$ python -q
>>> import numpy as np
>>> np.set_printoptions(precision=2, suppress=True, linewidth=140, legacy="1.25")
>>> def tidy(a):
...     return np.round(a, 2) + 0
... 
>>> E = np.load("block17.npy")
>>> E
array([[3., 1., 1., 1., 1., 1.],
       [1., 3., 1., 1., 1., 1.],
       [1., 1., 3., 1., 1., 1.],
       [1., 1., 1., 3., 1., 1.],
       [1., 1., 1., 1., 3., 1.],
       [1., 1., 1., 1., 1., 3.]])
>>> E @ np.ones(6)
array([8., 8., 8., 8., 8., 8.])
>>> (E @ E)[0]
array([14., 10., 10., 10., 10., 10.])
>>> np.allclose(E @ E.T, E.T @ E)
True
>>> E @ (-1.0) ** np.arange(6)
array([ 2., -2.,  2., -2.,  2., -2.])
>>> np.sort(np.abs(np.fft.fft(E[0]))), tidy(np.sort(np.linalg.svd(E, compute_uv=False)))
(array([2., 2., 2., 2., 2., 8.]), array([2., 2., 2., 2., 2., 8.]))
>>> out = E[0, 0] * E[1:] - np.outer(E[1:, 0], E[0])
>>> out
array([[0., 8., 2., 2., 2., 2.],
       [0., 2., 8., 2., 2., 2.],
       [0., 2., 2., 8., 2., 2.],
       [0., 2., 2., 2., 8., 2.],
       [0., 2., 2., 2., 2., 8.]])
>>> np.linalg.matrix_rank(out), np.linalg.matrix_rank(E)
(5, 6)
>>> np.flatnonzero(~out.round(6).any(axis=1))
array([], dtype=int64)
>>> r0, r1 = out[2], out[4]
>>> r0 @ r1
44.0
>>> pr = (r0 @ r1) / (r0 @ r0) * r0
>>> (r1 - pr) @ r0
0.0
>>> Z = 5 * np.array([[-1.9, -0.1, -1.6, 0.9],
...     [-0.1, -0.6, -0.5, -1.3],
...     [-1.1, 0.4, -2.4, 0.9]])
>>> rng = np.random.default_rng(27)
>>> z = rng.integers(0, 3, 21)
>>> X = Z[z] + rng.normal(size=(21, 4))
>>> tidy(X)
array([[-10.7 ,  -2.34,  -8.15,   4.9 ],
       [ -7.66,   2.01, -11.74,   4.67],
       [-10.77,  -0.81,  -8.19,   4.93],
       [-10.79,  -0.12,  -7.01,   2.21],
       [ -5.28,   0.47, -12.17,   3.82],
       [ -8.23,  -0.44,  -7.2 ,   3.45],
       [ -0.04,  -1.58,  -3.21,  -5.83],
       [ -9.02,  -0.56,  -9.25,   4.78],
       [ -0.77,  -2.4 ,  -1.72,  -4.97],
       [ -6.34,   2.87, -11.3 ,   4.58],
       [ -8.89,  -0.37,  -7.33,   4.89],
       [ -6.06,   2.11, -11.34,   3.65],
       [ -5.9 ,   3.31, -11.68,   3.88],
       [-10.06,   0.92,  -7.53,   2.61],
       [ -4.97,   1.12, -12.1 ,   2.92],
       [ -9.77,  -1.26,  -9.2 ,   5.42],
       [ -7.02,   0.07,  -7.8 ,   3.27],
       [ -9.75,  -1.17,  -9.87,   5.05],
       [ -5.56,   1.27, -13.5 ,   4.94],
       [ -4.15,   2.1 , -12.51,   5.11],
       [-10.48,  -2.68,  -6.29,   6.19]])
>>> Xc = (X - X.mean(axis=0)) / X.std(axis=0)
>>> tidy(Xc.std(axis=0))
array([1., 1., 1., 1.])
>>> c = np.linalg.lstsq(np.delete(Xc, 2, axis=1), Xc[:, 2])[0]
>>> np.abs(c).argmax()
2
>>> Z = X[[7, 0]].astype(float)
>>> for _ in range(4):
...     z = np.linalg.norm(X[:, None] - Z, axis=-1).argmin(axis=1)
...     Z = np.array([X[z == j].mean(axis=0) for j in range(2)])
... 
>>> z
array([1, 0, 1, 1, 0, 1, 0, 1, 0, 0, 1, 0, 0, 1, 0, 1, 1, 1, 0, 0, 1])
>>> np.abs(Z[1] - Z[0]).argmax()
0
>>> tidy(Z)
array([[ -4.67,   1.13, -10.13,   2.28],
       [ -9.59,  -0.8 ,  -7.98,   4.34]])
>>> np.bincount(z)
array([10, 11])
>>> mat = np.load("w.npy")
>>> mat
array([[-2,  1,  1,  0, -2, -2,  2,  1],
       [-2,  1,  1, -1,  1, -1,  1,  0],
       [ 2, -2, -2,  2, -2, -1, -2, -2],
       [-1,  2,  0,  1,  1,  2,  2, -2]])
>>> P = X @ np.linalg.solve(X.T @ X, X.T)
>>> np.allclose(P @ P, P)
True
>>> np.trace(P)
4.0
>>> tidy(P @ X[:, 0])
array([-10.7 ,  -7.66, -10.77, -10.79,  -5.28,  -8.23,  -0.04,  -9.02,  -0.77,  -6.34,  -8.89,  -6.06,  -5.9 , -10.06,  -4.97,  -9.77,
        -7.02,  -9.75,  -5.56,  -4.15, -10.48])
>>> t = np.radians(60)
>>> R = np.eye(8)
>>> R[0, 0] = R[6, 6] = np.cos(t)
>>> R[0, 6], R[6, 0] = -np.sin(t), np.sin(t)
>>> tidy(R)
array([[ 0.5 ,  0.  ,  0.  ,  0.  ,  0.  ,  0.  , -0.87,  0.  ],
       [ 0.  ,  1.  ,  0.  ,  0.  ,  0.  ,  0.  ,  0.  ,  0.  ],
       [ 0.  ,  0.  ,  1.  ,  0.  ,  0.  ,  0.  ,  0.  ,  0.  ],
       [ 0.  ,  0.  ,  0.  ,  1.  ,  0.  ,  0.  ,  0.  ,  0.  ],
       [ 0.  ,  0.  ,  0.  ,  0.  ,  1.  ,  0.  ,  0.  ,  0.  ],
       [ 0.  ,  0.  ,  0.  ,  0.  ,  0.  ,  1.  ,  0.  ,  0.  ],
       [ 0.87,  0.  ,  0.  ,  0.  ,  0.  ,  0.  ,  0.5 ,  0.  ],
       [ 0.  ,  0.  ,  0.  ,  0.  ,  0.  ,  0.  ,  0.  ,  1.  ]])
>>> out = mat @ R.T
>>> np.allclose(mat @ mat.T, out @ out.T)
True
>>> tidy(np.linalg.svd(mat, compute_uv=False)), tidy(np.linalg.svd(out, compute_uv=False))
(array([6.6 , 4.4 , 3.41, 1.56]), array([6.6 , 4.4 , 3.41, 1.56]))
>>> arr = np.load("sample15.npy")
>>> arr
array([[1.  , 0.2 , 0.04, 0.01, 0.  , 0.  , 0.  ],
       [0.2 , 1.  , 0.2 , 0.04, 0.01, 0.  , 0.  ],
       [0.04, 0.2 , 1.  , 0.2 , 0.04, 0.01, 0.  ],
       [0.01, 0.04, 0.2 , 1.  , 0.2 , 0.04, 0.01],
       [0.  , 0.01, 0.04, 0.2 , 1.  , 0.2 , 0.04],
       [0.  , 0.  , 0.01, 0.04, 0.2 , 1.  , 0.2 ],
       [0.  , 0.  , 0.  , 0.01, 0.04, 0.2 , 1.  ]])
>>> # symmetric
>>> tidy(np.linalg.norm(arr[3] - arr[2]))
1.15
>>> tidy(np.linalg.norm(arr, axis=1))
array([1.02, 1.04, 1.04, 1.04, 1.04, 1.04, 1.02])
>>> tidy(np.linalg.norm(arr[3], 1)), tidy(np.linalg.norm(arr[3], np.inf))
(1.5, 1.0)
>>> tidy(np.linalg.norm(arr) ** 2 / np.linalg.norm(arr, 2) ** 2)
3.62
>>> np.linalg.norm(arr, axis=1).argmax()
3
>>> tidy(np.linalg.norm(arr, 1)), tidy(np.linalg.norm(arr, np.inf))
(1.5, 1.5)
>>> tidy(np.linalg.norm(arr, axis=0))
array([1.02, 1.04, 1.04, 1.04, 1.04, 1.04, 1.02])
>>> low = np.linalg.cholesky(arr)
>>> tidy(low @ low.T)
array([[1.  , 0.2 , 0.04, 0.01, 0.  , 0.  , 0.  ],
       [0.2 , 1.  , 0.2 , 0.04, 0.01, 0.  , 0.  ],
       [0.04, 0.2 , 1.  , 0.2 , 0.04, 0.01, 0.  ],
       [0.01, 0.04, 0.2 , 1.  , 0.2 , 0.04, 0.01],
       [0.  , 0.01, 0.04, 0.2 , 1.  , 0.2 , 0.04],
       [0.  , 0.  , 0.01, 0.04, 0.2 , 1.  , 0.2 ],
       [0.  , 0.  , 0.  , 0.01, 0.04, 0.2 , 1.  ]])
>>> tidy(np.prod(np.diag(low)) ** 2), tidy(np.linalg.det(arr))
(0.78, 0.78)
>>> arr / np.sqrt(np.outer(np.diag(arr), np.diag(arr)))
array([[1.  , 0.2 , 0.04, 0.01, 0.  , 0.  , 0.  ],
       [0.2 , 1.  , 0.2 , 0.04, 0.01, 0.  , 0.  ],
       [0.04, 0.2 , 1.  , 0.2 , 0.04, 0.01, 0.  ],
       [0.01, 0.04, 0.2 , 1.  , 0.2 , 0.04, 0.01],
       [0.  , 0.01, 0.04, 0.2 , 1.  , 0.2 , 0.04],
       [0.  , 0.  , 0.01, 0.04, 0.2 , 1.  , 0.2 ],
       [0.  , 0.  , 0.  , 0.01, 0.04, 0.2 , 1.  ]])
>>> tidy(np.diag(low) ** 2)
array([1.  , 0.96, 0.96, 0.96, 0.96, 0.96, 0.96])
>>> def softmax(z):
...     e = np.exp(z - z.max(axis=-1, keepdims=True))
...     return e / e.sum(axis=-1, keepdims=True)
... 
>>> tidy(softmax(10 * arr[2]))
array([0., 0., 1., 0., 0., 0., 0.])
>>> tidy(softmax(arr[2]))
array([0.11, 0.13, 0.29, 0.13, 0.11, 0.11, 0.11])
>>> scores = arr @ arr.T / np.sqrt(7)
>>> tidy(softmax(scores))
array([[0.19, 0.15, 0.14, 0.13, 0.13, 0.13, 0.13],
       [0.15, 0.19, 0.15, 0.13, 0.13, 0.13, 0.13],
       [0.13, 0.15, 0.19, 0.15, 0.13, 0.13, 0.13],
       [0.13, 0.13, 0.15, 0.19, 0.15, 0.13, 0.13],
       [0.13, 0.13, 0.13, 0.15, 0.19, 0.15, 0.13],
       [0.13, 0.13, 0.13, 0.13, 0.15, 0.19, 0.15],
       [0.13, 0.13, 0.13, 0.13, 0.14, 0.15, 0.19]])
>>> evals, V = np.linalg.eigh(arr)
>>> np.abs(V[:, -1]).round(6).argmax()
3
>>> tidy(evals.sum()), np.trace(arr)
(7.0, 7.0)
>>> m1 = np.load("mat.npy")
>>> m1
array([[ 1,  0,  0,  0,  0],
       [ 0,  0,  0,  0,  0],
       [ 0,  0,  0,  0,  0],
       [ 0,  0,  0, -2,  0],
       [ 0,  0,  0,  0,  0]])
>>> r = np.linalg.matrix_rank(m1)
>>> r
2
>>> N = np.linalg.svd(m1)[2][r:].T
>>> N @ N.T
array([[0., 0., 0., 0., 0.],
       [0., 1., 0., 0., 0.],
       [0., 0., 1., 0., 0.],
       [0., 0., 0., 0., 0.],
       [0., 0., 0., 0., 1.]])
>>> m1 @ N
array([[0., 0., 0.],
       [0., 0., 0.],
       [0., 0., 0.],
       [0., 0., 0.],
       [0., 0., 0.]])
>>> [int(np.linalg.matrix_rank(m1[:i])) for i in range(1, len(m1) + 1)]
[1, 1, 1, 2, 2]
>>> np.allclose(m1 @ N, 0)
True
>>> N.shape
(5, 3)
>>> np.linalg.matrix_rank(m1, rtol=0.1)
2
>>> np.argsort(-np.linalg.norm(m1, axis=0).round(6), kind="stable")[:3]
array([3, 0, 1])
>>> np.linalg.cond(m1) > 100
True
>>> tidy(np.linalg.norm(m1, 2) / np.linalg.norm(m1))
0.89
>>> np.allclose(m1[:-1].T @ np.linalg.lstsq(m1[:-1].T, m1[-1])[0], m1[-1])
True
>>> F = np.loadtxt("layer12.csv", delimiter=",")
>>> F
array([[-2.,  2., -2.,  2.,  0.,  0.,  1.,  2.],
       [ 2., -2.,  2., -2.,  2.,  0.,  0.,  1.],
       [-2.,  2., -2.,  2., -2.,  2.,  0.,  0.],
       [ 2., -2.,  2., -2.,  2., -2.,  2.,  0.],
       [ 0.,  2., -2.,  2., -2.,  2., -2.,  2.],
       [ 0.,  0.,  2., -2.,  2., -2.,  2., -2.],
       [ 1.,  0.,  0.,  2., -2.,  2., -2.,  2.],
       [ 2.,  1.,  0.,  0.,  2., -2.,  2., -2.]])
>>> Q, R = np.linalg.qr(F)
>>> np.allclose(R.T @ R, F.T @ F)
True
>>> tidy(Q.T @ Q)
array([[1., 0., 0., 0., 0., 0., 0., 0.],
       [0., 1., 0., 0., 0., 0., 0., 0.],
       [0., 0., 1., 0., 0., 0., 0., 0.],
       [0., 0., 0., 1., 0., 0., 0., 0.],
       [0., 0., 0., 0., 1., 0., 0., 0.],
       [0., 0., 0., 0., 0., 1., 0., 0.],
       [0., 0., 0., 0., 0., 0., 1., 0.],
       [0., 0., 0., 0., 0., 0., 0., 1.]])
>>> Q.shape, R.shape
((8, 8), (8, 8))
>>> tidy(np.abs(np.diag(R)))
array([4.58, 3.42, 2.08, 1.9 , 2.16, 1.72, 1.47, 2.27])
>>> tidy(Q @ R)
array([[-2.,  2., -2.,  2.,  0.,  0.,  1.,  2.],
       [ 2., -2.,  2., -2.,  2.,  0.,  0.,  1.],
       [-2.,  2., -2.,  2., -2.,  2.,  0.,  0.],
       [ 2., -2.,  2., -2.,  2., -2.,  2.,  0.],
       [ 0.,  2., -2.,  2., -2.,  2., -2.,  2.],
       [ 0.,  0.,  2., -2.,  2., -2.,  2., -2.],
       [ 1.,  0.,  0.,  2., -2.,  2., -2.,  2.],
       [ 2.,  1.,  0.,  0.,  2., -2.,  2., -2.]])
>>> out = F[0, 0] * F[1:] - np.outer(F[1:, 0], F[0])
>>> out
array([[ 0.,  0.,  0.,  0., -4., -0., -2., -6.],
       [ 0.,  0.,  0.,  0.,  4., -4.,  2.,  4.],
       [ 0.,  0.,  0.,  0., -4.,  4., -6., -4.],
       [ 0., -4.,  4., -4.,  4., -4.,  4., -4.],
       [ 0., -0., -4.,  4., -4.,  4., -4.,  4.],
       [ 0., -2.,  2., -6.,  4., -4.,  3., -6.],
       [ 0., -6.,  4., -4., -4.,  4., -6.,  0.]])
>>> F[:, 0] / F[0, 0]
array([ 1. , -1. ,  1. , -1. , -0. , -0. , -0.5, -1. ])
>>> evals, V = np.linalg.eigh(F)
>>> x0 = np.array([-1, 2, -1, 1, -2, 1, -1, -1])
>>> tidy(x0 @ F @ x0 / (x0 @ x0)), tidy(evals[0]), tidy(evals[-1])
(-7.86, -11.42, 3.24)
>>> tidy(np.linalg.eigvalsh(F[1:, 1:]))
array([-10.8 ,  -5.08,  -1.21,  -0.85,   1.2 ,   1.3 ,   1.45])
>>> out = np.linalg.inv(F)
>>> np.allclose(out, F.T)
False
>>> tidy(np.linalg.det(F) * out)
array([[ 128.,    0.,  -64., -192., -192.,   64.,    0., -128.],
       [   0.,    0.,    0.,    0., -384., -384.,    0.,    0.],
       [ -64.,    0.,   32.,   96.,   96., -416., -384.,   64.],
       [-192.,    0.,   96.,  288.,  480.,   96., -384., -192.],
       [-192., -384.,   96.,  480.,  288.,   96.,    0., -192.],
       [  64., -384., -416.,   96.,   96.,   32.,    0.,  -64.],
       [   0.,    0., -384., -384.,    0.,    0.,    0.,    0.],
       [-128.,    0.,   64., -192., -192.,  -64.,    0.,  128.]])
>>> tidy(np.linalg.det(F) * np.linalg.det(out))
1.0
>>> tidy(np.linalg.cond(F))
16.52
>>> tidy(F @ out)
array([[1., 0., 0., 0., 0., 0., 0., 0.],
       [0., 1., 0., 0., 0., 0., 0., 0.],
       [0., 0., 1., 0., 0., 0., 0., 0.],
       [0., 0., 0., 1., 0., 0., 0., 0.],
       [0., 0., 0., 0., 1., 0., 0., 0.],
       [0., 0., 0., 0., 0., 1., 0., 0.],
       [0., 0., 0., 0., 0., 0., 1., 0.],
       [0., 0., 0., 0., 0., 0., 0., 1.]])
>>> tidy(out)
array([[-0.17,  0.  ,  0.08,  0.25,  0.25, -0.08,  0.  ,  0.17],
       [ 0.  ,  0.  ,  0.  ,  0.  ,  0.5 ,  0.5 ,  0.  ,  0.  ],
       [ 0.08,  0.  , -0.04, -0.12, -0.12,  0.54,  0.5 , -0.08],
       [ 0.25,  0.  , -0.12, -0.37, -0.62, -0.12,  0.5 ,  0.25],
       [ 0.25,  0.5 , -0.13, -0.62, -0.38, -0.13,  0.  ,  0.25],
       [-0.08,  0.5 ,  0.54, -0.13, -0.12, -0.04,  0.  ,  0.08],
       [ 0.  ,  0.  ,  0.5 ,  0.5 ,  0.  ,  0.  ,  0.  ,  0.  ],
       [ 0.17,  0.  , -0.08,  0.25,  0.25,  0.08,  0.  , -0.17]])
